In [1]: import numpy as np

In [2]: np.set_printoptions(precision=1, suppress=True, linewidth=100)

In [3]: data = np.loadtxt("case0.csv", delimiter=",")

In [4]: data
Out[4]: 
array([[ 1. ,  0. ,  0. ,  0. ,  0. ],
       [ 0. , -0.5,  0. ,  0.9,  0. ],
       [ 0. ,  0. ,  1. ,  0. ,  0. ],
       [ 0. , -0.9,  0. , -0.5,  0. ],
       [ 0. ,  0. ,  0. ,  0. ,  1. ]])

In [5]: # 4 blocks once reordered

In [6]: x = np.array([1, 2, 1, 2, 3])

In [7]: round(np.linalg.det(data), 1)
Out[7]: np.float64(1.0)

In [8]: np.linalg.inv(data)
Out[8]: 
array([[ 1. ,  0. ,  0. ,  0. ,  0. ],
       [-0. , -0.5, -0. , -0.9, -0. ],
       [ 0. ,  0. ,  1. ,  0. ,  0. ],
       [ 0. ,  0.9,  0. , -0.5,  0. ],
       [ 0. ,  0. ,  0. ,  0. ,  1. ]])

In [9]: arr = np.load("arr.npy")

In [10]: arr
Out[10]: 
array([[-0.3, -0.5, 14.7,  4.5,  2.6,  9.6],
       [ 0.4,  0.2, 15. ,  7.1, -0.2,  9.6],
       [-1.8,  1. , 14.9,  4.1, -1.5, 10.5],
       [ 0.2, -2.3, 15.9,  2.7, -0.9,  9.9],
       [ 1.3,  1.3, 13.8,  6.2, -0.4, 10.1],
       [-0.2,  0.2, 15.8,  5.1, -1.6,  9.8],
       [-0.3, -0.3, 16.4,  4.1,  0. , 10.7],
       [-0.1,  0.6, 15.4,  5.3,  0.2, 10.5],
       [ 0.4,  0.7, 16.3,  3.8, -0.4,  9.5],
       [-0.5, -1.4, 14.7,  3.9,  0.1,  9.8],
       [ 0. , -0.2, 14.5,  5.6,  0.7,  9.4],
       [ 0.5,  0.8, 13.8,  3.8, -1.7,  8.2],
       [-0.6, -0.9, 16.8,  4.7,  0.3,  9.9],
       [ 0.6,  0. , 13.6,  6.5,  1.2, 10.6],
       [ 1.7, -0.6, 13.5,  5.5, -0.3,  9.8],
       [ 0.9,  0.8, 14.8,  5.4, -1.2, 10.4],
       [ 0.3, -0.6, 15.4,  7.2, -1.9,  8.6],
       [ 0. ,  0.4, 16.2,  4.9,  1.8,  9.9],
       [ 0.3,  0.1, 15.1,  4.6, -0.7,  9.4],
       [ 0.5,  1.3, 15.3,  6.5, -0.7, 10.1],
       [ 1.3,  1.4, 15.8,  6.8, -0.6, 10.4]])

In [11]: G = np.cov(arr, rowvar=False)

In [12]: print(np.polyfit(arr[:, 0], arr[:, 4], 1))
[-0.1 -0.2]

In [13]: print(np.linalg.eigvalsh(G)[::-1])
[2.1 1.4 0.9 0.6 0.3 0.3]

In [14]: print(np.argsort(-arr.std(axis=0).round(6), kind="stable"))
[3 4 2 1 0 5]

In [15]: np.median(arr, axis=0)
Out[15]: array([ 0.3,  0.2, 15.1,  5.1, -0.4,  9.9])

In [16]: Xs = (arr - arr.mean(axis=0)) / arr.std(axis=0)

In [17]: Xs.std(axis=0)
Out[17]: array([1., 1., 1., 1., 1., 1.])

In [18]: beta = np.linalg.lstsq(np.delete(Xs, 2, axis=1), Xs[:, 2])[0]

In [19]: print(beta)
[-0.3 -0.1 -0.1 -0.1  0.2]

In [20]: print(np.abs(beta).argmax())
0

In [21]: labels = arr[:, 4] > np.median(arr[:, 4])

In [22]: u = arr[labels].mean(axis=0) - arr[~labels].mean(axis=0)

In [23]: labels.astype(int)
Out[23]: array([1, 1, 0, 0, 0, 0, 1, 1, 0, 1, 1, 0, 1, 1, 1, 0, 0, 1, 0, 0, 0])

In [24]: u
Out[24]: array([-0.2, -0.7, -0.1,  0.1,  1.7,  0.3])

In [25]: q = data.astype(float).copy()

In [26]: for j in range(5):
    ...:     q[:, j] -= q[:, :j] @ (q[:, :j].T @ q[:, j])
    ...:     q[:, j] /= np.linalg.norm(q[:, j])
    ...: 

In [27]: np.round(q.T @ data, 1) + 0
Out[27]: 
array([[1., 0., 0., 0., 0.],
       [0., 1., 0., 0., 0.],
       [0., 0., 1., 0., 0.],
       [0., 0., 0., 1., 0.],
       [0., 0., 0., 0., 1.]])

In [28]: np.round(q.T @ q, 1) + 0
Out[28]: 
array([[1., 0., 0., 0., 0.],
       [0., 1., 0., 0., 0.],
       [0., 0., 1., 0., 0.],
       [0., 0., 0., 1., 0.],
       [0., 0., 0., 0., 1.]])

In [29]: q
Out[29]: 
array([[ 1. ,  0. ,  0. ,  0. ,  0. ],
       [ 0. , -0.5,  0. ,  0.9,  0. ],
       [ 0. ,  0. ,  1. ,  0. ,  0. ],
       [ 0. , -0.9,  0. , -0.5,  0. ],
       [ 0. ,  0. ,  0. ,  0. ,  1. ]])

In [30]: d = np.linalg.norm(arr[:, None] - arr[None], axis=-1)

In [31]: d.shape
Out[31]: (21, 21)

In [32]: np.linalg.norm(arr - arr.mean(axis=0), axis=1)
Out[32]: 
array([3.1, 2. , 2.8, 3.6, 2.4, 1.6, 2. , 1. , 1.9, 2.2, 1.3, 3. , 2.2, 2.6, 2.3, 1.5, 3. , 2.4,
       0.8, 1.9, 2.5])

In [33]: np.flatnonzero(d[0] < d.mean() / 2)
Out[33]: array([0])

In [34]: mat = np.load("a.npy")

In [35]: mat
Out[35]: 
array([[-1,  2,  3,  1,  2],
       [ 2, -1,  2,  3,  1],
       [ 1,  2, -1,  2,  3],
       [ 3,  1,  2, -1,  2],
       [ 2,  3,  1,  2, -1]])

In [36]: def softmax(z):
    ...:     e = np.exp(z - z.max(axis=-1, keepdims=True))
    ...:     return e / e.sum(axis=-1, keepdims=True)
    ...: 

In [37]: print(softmax(mat).sum(axis=1))
[1. 1. 1. 1. 1.]

In [38]: np.round(softmax(10 * mat[4]), 1) + 0
Out[38]: array([0., 1., 0., 0., 0.])

In [39]: scores = mat @ mat.T / np.sqrt(5)

In [40]: softmax(scores).round(6).argmax(axis=1)
Out[40]: array([0, 1, 2, 3, 4])

In [41]: softmax(scores)[4] @ mat
Out[41]: array([ 2. ,  3. ,  1. ,  2. , -0.9])

In [42]: np.round(softmax(scores + np.triu(np.full(scores.shape, -np.inf), 1)), 1) + 0
Out[42]: 
array([[1., 0., 0., 0., 0.],
       [0., 1., 0., 0., 0.],
       [0., 0., 1., 0., 0.],
       [0., 0., 0., 1., 0.],
       [0., 0., 0., 0., 1.]])

In [43]: np.round(softmax(scores), 1) + 0
Out[43]: 
array([[1., 0., 0., 0., 0.],
       [0., 1., 0., 0., 0.],
       [0., 0., 1., 0., 0.],
       [0., 0., 0., 1., 0.],
       [0., 0., 0., 0., 1.]])

In [44]: mat @ (-1.0) ** np.arange(5)
Out[44]: array([ 1.,  3., -1.,  7., -3.])

In [45]: x = np.array([6, 9, -8, 1, 9])

In [46]: target = mat @ x

In [47]: target
Out[47]: array([ 7, -1, 61, 28, 24])

In [48]: print(np.linalg.solve(mat, target + mat[:, 0]))
[ 7.  9. -8.  1.  9.]

In [49]: np.linalg.solve(mat, target)
Out[49]: array([ 6.,  9., -8.,  1.,  9.])

In [50]: print(np.round(np.linalg.solve(mat, mat[:, 1]), 1) + 0)
[0. 1. 0. 0. 0.]

In [51]: print(np.round(np.linalg.solve(mat.T, mat[1]), 1) + 0)
[0. 1. 0. 0. 0.]

In [52]: np.linalg.solve(mat, -3 * target)
Out[52]: array([-18., -27.,  24.,  -3., -27.])

In [53]: G = mat.T @ mat

In [54]: np.linalg.eigvalsh(G)[::-1]
Out[54]: array([49. , 12.6, 12.6, 10.4, 10.4])

In [55]: np.linalg.matrix_rank(G)
Out[55]: np.int64(5)

In [56]: print(np.trace(G), (mat ** 2).sum())
95 95

In [57]: print(np.diag(G))
[19 19 19 19 19]

In [58]: round(float(np.linalg.det(mat.T)), 1)
Out[58]: 917.0

In [59]: np.poly(mat)
Out[59]: array([   1.,    5.,  -25., -275., -835., -917.])

In [60]: print(round(float(np.linalg.eigvals(mat).sum().real), 1))
-5.0

In [61]: J = np.load("w.npy")

In [62]: J
Out[62]: 
array([[1, 0, 0],
       [1, 0, 0],
       [2, 2, 0]])

In [63]: Y = J / np.linalg.norm(J, axis=1, keepdims=True)

In [64]: G = Y @ Y.T

In [65]: np.argwhere(np.triu(np.abs(G) > 0.95, 1))
Out[65]: array([[0, 1]])

In [66]: print((G - 2 * np.eye(3)).round(6).argmax(axis=1))
[1 0 0]

In [67]: print(G)
[[1.  1.  0.7]
 [1.  1.  0.7]
 [0.7 0.7 1. ]]

In [68]: print(round(np.degrees(np.arccos(np.clip(G[0, 2], -1, 1))), 1))
45.0

In [69]: M = np.loadtxt("sample7.csv", delimiter=",")

In [70]: print(M)
[[ -9.5 -23.4  -5.4 -23.1]
 [ -9.2 -24.1  -6.  -23.1]
 [-13.6  53.6  -0.8  -9. ]
 [-10.7 -25.7  -6.  -20.3]
 [-13.4  50.1  -0.6  -7. ]
 [ -9.8 -26.1  -4.4 -23.4]
 [-10.3  52.6  -0.2 -10. ]
 [-12.2  52.9  -1.5  -7.9]
 [-10.5 -23.1  -5.3 -22.5]
 [-12.   52.5  -0.2  -8.7]
 [-10.9 -23.3  -7.7 -22.7]
 [-12.7  52.8   1.   -6.9]
 [-12.5  52.1   0.1  -8.9]
 [ -8.8 -23.4  -7.4 -23. ]
 [-11.   51.8   1.9  -6.8]
 [-10.3 -24.5  -4.6 -20.7]
 [-12.1  51.3  -1.3 -10.1]
 [-10.7  51.4   1.2  -9. ]
 [-11.1 -25.4  -7.3 -21.6]
 [-10.8 -24.7  -5.  -22.8]
 [ -9.6 -24.7  -7.2 -22.4]
 [-11.2 -23.   -6.3 -22.3]
 [-11.1 -22.7  -5.5 -23.6]
 [-11.3 -23.5  -6.8 -21.1]
 [-11.  -24.   -6.1 -23.4]
 [-12.   51.5   0.9  -8. ]
 [ -9.4 -22.4  -7.2 -21.5]
 [-11.9  51.8  -0.1  -8.1]
 [-11.2  54.    0.1  -7.6]
 [-12.6  52.5  -0.7  -7.9]]

In [71]: W1 = np.array([[1, 2, 0, 3, 1, 1],
    ...:     [2, 0, 2, 2, 3, 1],
    ...:     [2, 0, 1, 3, 1, 2],
    ...:     [1, 3, 3, 0, 2, 2]])

In [72]: beta = np.array([2, 2, 3, -2, 3, 2])

In [73]: hid = np.maximum(M @ W1 + beta, 0)

In [74]: np.linalg.matrix_rank(hid)
Out[74]: np.int64(5)

In [75]: (hid > 0).mean(axis=0)
Out[75]: array([0.5, 0. , 0.5, 0.5, 0.5, 0.5])

In [76]: W2 = np.array([[0, 3], [2, 2], [3, -3], [-1, -2], [1, 1], [2, 1]])

In [77]: W1 @ W2
Out[77]: 
array([[ 4,  3],
       [ 9,  0],
       [ 5,  0],
       [21,  4]])

In [78]: U, sigma, Vt = np.linalg.svd(M)

In [79]: np.argmax(sigma[:-1] / (sigma[1:] + 1e-6)) + 1
Out[79]: np.int64(2)

In [80]: sigma
Out[80]: array([219.4, 112.1,   5.6,   5.1])

In [81]: Y = U[:, :2] @ np.diag(sigma[:2]) @ Vt[:2]

In [82]: round(float(np.linalg.norm(M - Y, 2)), 1), np.round(sigma[2], 1)
Out[82]: (5.6, np.float64(5.6))

In [83]: round(np.abs(M - Y).max(), 1)
Out[83]: np.float64(2.0)
